% python3 -q
>>> import numpy as np
>>> import numpy.linalg as la
>>> np.set_printoptions(precision=2, suppress=True, linewidth=120)
>>> rnd = lambda a: np.round(a, 2) + 0
>>> m1 = np.loadtxt("layer6.csv", delimiter=",")
>>> rnd(m1)
array([[0.5 , 0.25, 0.  , 0.  , 0.  , 0.25],
       [0.  , 0.67, 0.  , 0.33, 0.  , 0.  ],
       [0.  , 0.33, 0.67, 0.  , 0.  , 0.  ],
       [0.33, 0.  , 0.33, 0.33, 0.  , 0.  ],
       [0.  , 0.  , 0.  , 0.  , 0.5 , 0.5 ],
       [0.  , 0.  , 0.  , 0.  , 0.  , 1.  ]])
>>> m1 @ np.ones(6)
array([1., 1., 1., 1., 1., 1.])
>>> p = np.eye(6)[3]
>>> for _ in range(6):
...     p = p @ m1
...     print(p.round(2))
... 
[0.33 0.   0.33 0.33 0.   0.  ]
[0.28 0.19 0.33 0.11 0.   0.08]
[0.18 0.31 0.26 0.1  0.   0.15]
[0.12 0.34 0.21 0.14 0.   0.2 ]
[0.11 0.32 0.18 0.16 0.   0.23]
[0.11 0.3  0.18 0.16 0.   0.25]
>>> Y = la.inv(m1)
>>> rnd(la.slogdet(m1)[0])
np.float64(1.0)
>>> rnd(la.det(m1) * Y)
array([[ 0.09, -0.03, -0.01,  0.03,  0.  , -0.02],
       [ 0.04,  0.06,  0.03, -0.06,  0.  , -0.01],
       [-0.02, -0.03,  0.07,  0.03,  0.  ,  0.  ],
       [-0.07,  0.06, -0.06,  0.11,  0.  ,  0.02],
       [ 0.  ,  0.  ,  0.  ,  0.  ,  0.11, -0.06],
       [ 0.  ,  0.  ,  0.  ,  0.  ,  0.  ,  0.06]])
>>> rnd(la.inv(Y))
array([[0.5 , 0.25, 0.  , 0.  , 0.  , 0.25],
       [0.  , 0.67, 0.  , 0.33, 0.  , 0.  ],
       [0.  , 0.33, 0.67, 0.  , 0.  , 0.  ],
       [0.33, 0.  , 0.33, 0.33, 0.  , 0.  ],
       [0.  , 0.  , 0.  , 0.  , 0.5 , 0.5 ],
       [0.  , 0.  , 0.  , 0.  , 0.  , 1.  ]])
>>> np.allclose(Y, m1.T)
False
>>> (np.abs(Y) > 1e-9).astype(int)
array([[1, 1, 1, 1, 0, 1],
       [1, 1, 1, 1, 0, 1],
       [1, 1, 1, 1, 0, 1],
       [1, 1, 1, 1, 0, 1],
       [0, 0, 0, 0, 1, 1],
       [0, 0, 0, 0, 0, 1]])
>>> rnd(m1 @ Y)
array([[1., 0., 0., 0., 0., 0.],
       [0., 1., 0., 0., 0., 0.],
       [0., 0., 1., 0., 0., 0.],
       [0., 0., 0., 1., 0., 0.],
       [0., 0., 0., 0., 1., 0.],
       [0., 0., 0., 0., 0., 1.]])
>>> rnd(la.det(m1) * la.det(Y))
np.float64(1.0)
>>> x = np.array([0, -2, 0, -2, -2, 2])
>>> rnd(np.einsum("ij,j->i", m1, x))
array([ 0.  , -2.  , -0.67, -0.67,  0.  ,  2.  ])
>>> rnd(m1 * x)
array([[ 0.  , -0.5 ,  0.  ,  0.  ,  0.  ,  0.5 ],
       [ 0.  , -1.33,  0.  , -0.67,  0.  ,  0.  ],
       [ 0.  , -0.67,  0.  ,  0.  ,  0.  ,  0.  ],
       [ 0.  ,  0.  ,  0.  , -0.67,  0.  ,  0.  ],
       [ 0.  ,  0.  ,  0.  ,  0.  , -1.  ,  1.  ],
       [ 0.  ,  0.  ,  0.  ,  0.  ,  0.  ,  2.  ]])
>>> np.sign((m1 @ x).round(6))
array([ 0., -1., -1., -1.,  0.,  1.])
>>> x = np.array([1, -2, -2, 1, -1, -3])
>>> a = np.maximum(m1 @ x, 0)
>>> np.flatnonzero(a > 1e-9)
array([], dtype=int64)
>>> a
array([0., 0., 0., 0., 0., 0.])
>>> rnd(np.maximum(m1 @ (3 * x), 0))
array([0., 0., 0., 0., 0., 0.])
>>> rng = np.random.default_rng(3172)
>>> Y = m1 + rng.integers(-2, 3, (6, 2)) @ rng.integers(-2, 3, (2, 6))
>>> rnd(Y)
array([[ 0.5 , -0.75, -1.  , -3.  , -5.  , -0.75],
       [ 0.  , -0.33, -1.  , -2.67, -5.  , -1.  ],
       [ 0.  , -0.67, -0.33, -3.  , -5.  , -1.  ],
       [ 2.33,  1.  , -0.67, -0.67,  1.  , -1.  ],
       [-3.  , -2.  ,  1.  ,  0.  , -3.5 ,  1.5 ],
       [-4.  , -2.  ,  2.  ,  2.  , -2.  ,  3.  ]])
>>> np.abs(Y - m1).sum(axis=1)
array([11., 11., 11.,  7., 11., 14.])
>>> rnd(la.svd(Y - m1, compute_uv=False))
array([11.26,  7.76,  0.  ,  0.  ,  0.  ,  0.  ])
>>> la.matrix_rank(Y - m1, tol=1e-8)
np.int64(2)
>>> M = np.load("w.npy")
>>> M
array([[-2,  0, -1],
       [ 0, -2,  0],
       [ 2,  0,  1]])
>>> rnd(la.norm(M, 2))
np.float64(3.16)
>>> rnd(la.norm(M, axis=1))
array([2.24, 2.  , 2.24])
>>> rnd(la.norm(M[0], 1)), rnd(la.norm(M[0], np.inf))
(np.float64(3.0), np.float64(2.0))
>>> M[0] @ M[1]
np.int64(0)
>>> w1 = np.array([[0, 1, 2, 0, 0], [-2, 2, -2, -1, 2], [-1, 2, 1, 2, 1]])
>>> c = np.array([3, -1, 1, 0, 0])
>>> act = np.maximum(M @ w1 + c, 0)
>>> (act > 0).astype(int)
array([[1, 0, 0, 0, 0],
       [1, 0, 1, 1, 0],
       [1, 1, 1, 1, 1]])
>>> la.matrix_rank(act)
np.int64(3)
>>> Z = np.array([[8, 7, -6], [-8, -1, 6], [-1, -9, -2], [-6, 7, -3], [1, 3, -3]])
>>> w1 @ Z
array([[-10, -19,   2],
       [-22,   1,  25],
       [-36,  -1,   7]])
>>> mat = np.load("x.npy")
>>> mat
array([[ 2.,  1.,  1., -3.],
       [ 6.,  0.,  4., -6.],
       [ 6., -3.,  5., -3.],
       [ 6., -2.,  4., -4.]])
>>> np.allclose(mat[:-1].T @ la.lstsq(mat[:-1].T, mat[-1])[0], mat[-1])
False
>>> la.lstsq(mat[:-1].T, mat[-1])[2]
np.int32(2)
>>> rnd(np.trace(la.pinv(mat) @ mat))
np.float64(3.0)
>>> x = np.array([8, 5, 6, 1])
>>> a = np.maximum(mat @ x, 0)
>>> mat * (a > 1e-9)[:, None]
array([[ 2.,  1.,  1., -3.],
       [ 6.,  0.,  4., -6.],
       [ 6., -3.,  5., -3.],
       [ 6., -2.,  4., -4.]])
>>> np.tanh(mat @ x)
array([1., 1., 1., 1.])
>>> W0 = np.loadtxt("mat.csv", delimiter=",")
>>> W0
array([[ 6.78, -3.99, -2.06,  5.05],
       [ 2.89,  7.43, -3.73,  2.66],
       [-3.87, -2.9 , -6.7 ,  1.48]])
>>> rnd(la.norm(m1, "nuc"))
np.float64(4.08)
>>> rnd(la.norm(m1, axis=0))
array([0.6 , 0.79, 0.75, 0.47, 0.5 , 1.15])
>>> rnd(la.norm(m1) ** 2 / la.norm(m1, 2) ** 2)
np.float64(2.38)
>>> la.norm(m1, axis=1).argmax()
np.int64(5)
>>> rnd(la.norm(m1, 1)), rnd(la.norm(m1, np.inf))
(np.float64(1.75), np.float64(1.0))
>>> la.norm(W0, axis=1).argmax()
np.int64(0)
>>> rnd(la.norm(W0, axis=0))
array([8.32, 8.92, 7.94, 5.9 ])
>>> rnd(W0[0] @ W0[2])
np.float64(6.61)
>>> rnd(la.norm(W0[0] - W0[2]))
np.float64(12.2)
>>> rnd(la.norm(W0[0], 1)), rnd(la.norm(W0[0], np.inf))
(np.float64(17.88), np.float64(6.78))
>>> F = np.load("test1.npy")
>>> F
array([[5., 0., 0., 0., 0., 4.],
       [0., 5., 4., 4., 4., 0.],
       [0., 4., 5., 4., 4., 0.],
       [0., 4., 4., 5., 4., 0.],
       [0., 4., 4., 4., 5., 0.],
       [4., 0., 0., 0., 0., 5.]])
>>> labels = rng.permutation(4)
>>> labels
array([2, 0, 1, 3])
>>> Y = mat[labels][:, labels]
>>> np.allclose(Y, mat)
False
>>> np.diag(Y)
array([ 5.,  2.,  0., -4.])
>>> Lm = la.cholesky(F)
>>> la.eigvalsh(F).min() > 0
np.True_
>>> rnd(Lm)
array([[2.24, 0.  , 0.  , 0.  , 0.  , 0.  ],
       [0.  , 2.24, 0.  , 0.  , 0.  , 0.  ],
       [0.  , 1.79, 1.34, 0.  , 0.  , 0.  ],
       [0.  , 1.79, 0.6 , 1.2 , 0.  , 0.  ],
       [0.  , 1.79, 0.6 , 0.37, 1.14, 0.  ],
       [1.79, 0.  , 0.  , 0.  , 0.  , 1.34]])
